% python3 -q
>>> import numpy as np
>>> from numpy import linalg as LA
>>> np.set_printoptions(precision=2, suppress=True, linewidth=120, legacy="1.25")
>>> rd = lambda a: np.round(a, 2) + 0
>>> E = np.load("case16.npy")
>>> print(E)
[[3 0 0]
 [0 0 0]
 [0 0 0]]
>>> print(np.abs(np.diag(LA.qr(E)[1])) > 1e-9)
[ True False False]
>>> r = LA.matrix_rank(E)
>>> print(r)
1
>>> ns = LA.svd(E)[2][r:].T
>>> print([int(LA.matrix_rank(E[:i])) for i in range(1, len(E) + 1)])
[1, 1, 1]
>>> print(ns.shape)
(3, 2)
>>> print(E @ ns)
[[0. 0.]
 [0. 0.]
 [0. 0.]]
>>> print([int(LA.matrix_rank(E[:, :j + 1])) for j in range(3)])
[1, 1, 1]
>>> print(LA.matrix_rank(E.T @ E), LA.matrix_rank(E @ E.T))
1 1
>>> rng = np.random.default_rng(906546)
>>> z = rng.integers(0, 2, 3)
>>> feats = np.triu((z[:, None] == z) & (rng.random((3, 3)) < 0.8), 1).astype(int)
>>> feats += feats.T
>>> print(feats)
[[0 0 1]
 [0 0 0]
 [1 0 0]]
>>> print(rd(LA.eigvalsh(feats).min()))
-1.0
>>> print(rd(feats @ LA.pinv(feats) @ feats))
[[0. 0. 1.]
 [0. 0. 0.]
 [1. 0. 0.]]
>>> print(np.allclose(feats[:-1].T @ LA.lstsq(feats[:-1].T, feats[-1])[0], feats[-1]))
False
>>> print(rd(np.sort(LA.eigvals(feats).real)))
[-1.  0.  1.]
>>> print(rd(LA.det(feats)))
0.0
>>> print((feats != 0).astype(int))
[[0 0 1]
 [0 0 0]
 [1 0 0]]
>>> print((LA.matrix_power((feats != 0) + (feats.T != 0) + np.eye(3), 3) > 0).astype(int))
[[1 0 1]
 [0 1 0]
 [1 0 1]]
>>> print(feats @ feats)
[[1 0 0]
 [0 0 0]
 [0 0 1]]
>>> data = np.array([[0.0, 0.0, 0.0], [0.0, 0.0, -1.0], [0.0, -1.0, 0.0]])
>>> print(data)
[[ 0.  0.  0.]
 [ 0.  0. -1.]
 [ 0. -1.  0.]]
>>> print(data.T @ data)
[[0. 0. 0.]
 [0. 1. 0.]
 [0. 0. 1.]]
>>> print(data[:, 2] @ data[:, 0])
0.0
>>> print(rd(LA.svd(data, compute_uv=False)))
[1. 1. 0.]
>>> print(np.einsum("ii->", data))
0.0
>>> print(rd(LA.eigvals(data)))
[ 1. -1.  0.]
>>> print(np.kron(np.eye(2, dtype=int), data))
[[ 0.  0.  0.  0.  0.  0.]
 [ 0.  0. -1.  0.  0. -0.]
 [ 0. -1.  0.  0. -0.  0.]
 [ 0.  0.  0.  0.  0.  0.]
 [ 0.  0. -0.  0.  0. -1.]
 [ 0. -0.  0.  0. -1.  0.]]
>>> print(np.poly(data))
[ 1.  0. -1.  0.]
>>> print(rd(LA.det(data[::-1])))
0.0
>>> print(np.einsum("ij,ji->", data, data))
2.0
>>> print(rd(LA.eigvals(data).sum().real))
0.0
>>> print((data != 0).astype(int))
[[0 0 0]
 [0 0 1]
 [0 1 0]]
>>> print(data @ data)
[[0. 0. 0.]
 [0. 1. 0.]
 [0. 0. 1.]]
>>> print(rd(np.sort(LA.eigvals(data).real)))
[-1.  0.  1.]
>>> print(np.abs(np.diag(LA.qr(data)[1])) > 1e-9)
[False  True  True]
>>> print(LA.lstsq(data[:-1].T, data[-1])[2])
1
>>> print(rd(np.trace(LA.pinv(data) @ data)))
2.0
>>> Uu, sigma, vt = LA.svd(data)
>>> print(sigma)
[1. 1. 0.]
>>> M2 = Uu[:, :2] @ np.diag(sigma[:2]) @ vt[:2]
>>> print(np.abs(data - M2).max())
0.0
>>> print(LA.matrix_rank(M2))
2
>>> print(rd(LA.norm(data - M2) / LA.norm(data)))
0.0
>>> mat = np.load("a.npy")
>>> print(mat)
[[ 3  1  2]
 [ 2  1  1]
 [ 2  1  1]
 [ 0 -2  2]
 [ 1 -2  3]
 [ 2  1  1]
 [ 1  0  1]
 [ 2  1  1]
 [ 1  0  1]
 [ 1  0  1]
 [ 0  0  0]
 [ 0 -2  2]
 [ 1  0  1]
 [ 2  1  1]
 [ 0  0  0]
 [ 2  1  1]
 [ 2  1  1]
 [ 0  0  0]
 [ 0  0  0]]
>>> Xc = mat - mat.mean(axis=0)
>>> Uu, sigma, vt = LA.svd(Xc, full_matrices=False)
>>> print(np.searchsorted(np.cumsum(sigma ** 2) / (sigma ** 2).sum(), 0.9) + 1)
2
>>> print(LA.matrix_rank(Xc))
2
>>> print((np.sign(Uu[:, 0]) == np.sign(Uu[0, 0])).astype(int))
[1 1 1 0 0 1 0 1 0 0 0 0 0 1 0 1 1 0 0]
>>> print(rd(Xc.mean(axis=0)))
[0. 0. 0.]
>>> print(np.abs(vt[0]).argmax())
1
>>> print(rd(vt[0] * np.sign(vt[0, np.abs(vt[0]).argmax()])))
[ 0.62  0.77 -0.15]
>>> print(rd((sigma ** 2).sum() ** 2 / (sigma ** 4).sum()))
1.81
>>> print(rd(sigma))
[5.6  3.99 0.  ]
>>> print(rd(sigma ** 2 / (sigma ** 2).sum()))
[0.66 0.34 0.  ]
>>> Uu, sigma, vt = LA.svd(mat)
>>> print(rd(sigma))
[8.13 5.28 0.  ]
>>> print(np.argmax(sigma[:-1] / (sigma[1:] + 1e-6)) + 1)
2
>>> M2 = Uu[:, :2] @ np.diag(sigma[:2]) @ vt[:2]
>>> print(rd(LA.norm(mat - M2) / LA.norm(mat)))
0.0
>>> print(rd(M2))
[[ 3.  1.  2.]
 [ 2.  1.  1.]
 [ 2.  1.  1.]
 [ 0. -2.  2.]
 [ 1. -2.  3.]
 [ 2.  1.  1.]
 [ 1.  0.  1.]
 [ 2.  1.  1.]
 [ 1.  0.  1.]
 [ 1.  0.  1.]
 [ 0.  0.  0.]
 [ 0. -2.  2.]
 [ 1.  0.  1.]
 [ 2.  1.  1.]
 [ 0.  0.  0.]
 [ 2.  1.  1.]
 [ 2.  1.  1.]
 [ 0.  0.  0.]
 [ 0.  0.  0.]]
>>> print(rd(LA.norm(mat - M2, 2)), rd(sigma[2]))
0.0 0.0
>>> gram = np.cov(mat, rowvar=False)
>>> print(rd(mat.std(axis=0)))
[0.93 1.02 0.76]
>>> print(rd(np.corrcoef(mat[:, 1], mat[:, 0])[0, 1]))
0.7
>>> print(rd(np.corrcoef(mat.T)))
[[ 1.    0.7   0.29]
 [ 0.7   1.   -0.48]
 [ 0.29 -0.48  1.  ]]
>>> Z = mat[[3, 6]].astype(float)
>>> for _ in range(3):
...     z = LA.norm(mat[:, None] - Z, axis=-1).argmin(axis=1)
...     Z = np.array([mat[z == j].mean(axis=0) for j in range(2)])
... 
>>> print(z)
[1 1 1 0 0 1 1 1 1 1 1 0 1 1 1 1 1 1 1]
>>> print(rd(Z[1] - Z[0]))
[ 0.98  2.5  -1.52]
>>> Z = np.array([[-0.4, 1.4, 0.4], [-0.1, 1.1, -1.2]])
>>> K = np.array([[-1, 0],
...     [-1, -2],
...     [1, 0],
...     [-3, 1],
...     [2, -2],
...     [-2, -2],
...     [-1, 3],
...     [2, -3],
...     [0, -1],
...     [-2, -1],
...     [-3, 3],
...     [2, -3],
...     [1, -1],
...     [-2, -2],
...     [-3, -1],
...     [-2, 3],
...     [-3, 1],
...     [1, -3],
...     [3, 1],
...     [0, 2],
...     [-2, -1],
...     [0, 1]]) @ Z + 0.3 * rng.normal(size=(22, 3))
>>> print(rd(K))
[[ 0.18 -0.96 -0.36]
 [ 0.66 -3.57  2.02]
 [-0.76  1.82  0.2 ]
 [ 1.2  -2.8  -2.12]
 [-0.95  0.92  3.03]
 [ 0.77 -5.22  1.35]
 [-0.47  1.67 -4.33]
 [-0.39 -0.45  4.72]
 [ 0.31 -1.74  1.64]
 [ 0.69 -3.94  0.14]
 [ 1.64 -1.26 -5.14]
 [-0.7  -0.85  4.24]
 [-0.32 -0.08  1.56]
 [ 0.5  -5.05  1.55]
 [ 1.54 -5.16 -0.72]
 [ 1.19  0.33 -4.33]
 [ 1.27 -3.34 -1.93]
 [-0.44 -1.5   3.65]
 [-0.7   5.68 -0.39]
 [ 0.15  2.3  -3.18]
 [ 1.34 -3.53  0.6 ]
 [-0.66  1.33 -1.11]]
>>> gram = np.cov(K, rowvar=False)
>>> print(np.argsort(-K.std(axis=0).round(6), kind="stable"))
[1 2 0]
>>> print(rd(np.corrcoef(K.T)))
[[ 1.   -0.67 -0.46]
 [-0.67  1.   -0.19]
 [-0.46 -0.19  1.  ]]
>>> print(rd(gram))
[[ 0.72 -1.59 -1.09]
 [-1.59  7.85 -1.49]
 [-1.09 -1.49  7.66]]
>>> print(rd(np.median(K, axis=0)))
[ 0.24 -1.11  0.17]
>>> print(rd(np.corrcoef(K[:, 0], K[:, 2])[0, 1]))
-0.46
>>> print(rd(K.std(axis=0)))
[0.83 2.74 2.7 ]
>>> M2 = np.c_[K[:, :2] @ np.array([[6, 7], [5, 7]]), np.array([-5, 0, -2, -5, -5, -4, 1, 2, 1, -2, -4, 3, -2, 4, 2, 1, 0, 1, -3, 0, 2, 3])]
>>> print(rd(M2))
[[ -3.68  -5.41  -5.  ]
 [-13.9  -20.39   0.  ]
 [  4.52   7.4   -2.  ]
 [ -6.81 -11.21  -5.  ]
 [ -1.12  -0.24  -5.  ]
 [-21.47 -31.14  -4.  ]
 [  5.53   8.4    1.  ]
 [ -4.61  -5.9    2.  ]
 [ -6.86 -10.03   1.  ]
 [-15.52 -22.69  -2.  ]
 [  3.54   2.65  -4.  ]
 [ -8.44 -10.84   3.  ]
 [ -2.31  -2.79  -2.  ]
 [-22.26 -31.85   4.  ]
 [-16.57 -25.36   2.  ]
 [  8.81  10.67   1.  ]
 [ -9.04 -14.43   0.  ]
 [-10.11 -13.54   1.  ]
 [ 24.21  34.88  -3.  ]
 [ 12.42  17.17   0.  ]
 [ -9.62 -15.34   2.  ]
 [  2.7    4.7    3.  ]]
>>> print(rd(LA.norm(M2 - K @ LA.lstsq(K, M2)[0], axis=0)))
[ 0.    0.   13.05]
>>> print(LA.matrix_rank(np.c_[K, M2]))
4
>>> r = LA.matrix_rank(mat)
>>> print(r)
2
>>> ns = LA.svd(mat)[2][r:].T
>>> print(rd(mat @ ns))
[[0.]
 [0.]
 [0.]
 [0.]
 [0.]
 [0.]
 [0.]
 [0.]
 [0.]
 [0.]
 [0.]
 [0.]
 [0.]
 [0.]
 [0.]
 [0.]
 [0.]
 [0.]
 [0.]]
>>> print([int(LA.matrix_rank(mat[:i])) for i in range(1, len(mat) + 1)])
[1, 2, 2, 2, 2, 2, 2, 2, 2, 2, 2, 2, 2, 2, 2, 2, 2, 2, 2]
>>> print(np.allclose(mat @ ns, 0))
True
>>> print(rd(ns[:, 0] / ns[np.abs(ns[:, 0]).round(6).argmax(), 0]))
[ 1. -1. -1.]
>>> print([int(LA.matrix_rank(np.delete(mat, i, axis=0))) for i in range(19)])
[2, 2, 2, 2, 2, 2, 2, 2, 2, 2, 2, 2, 2, 2, 2, 2, 2, 2, 2]
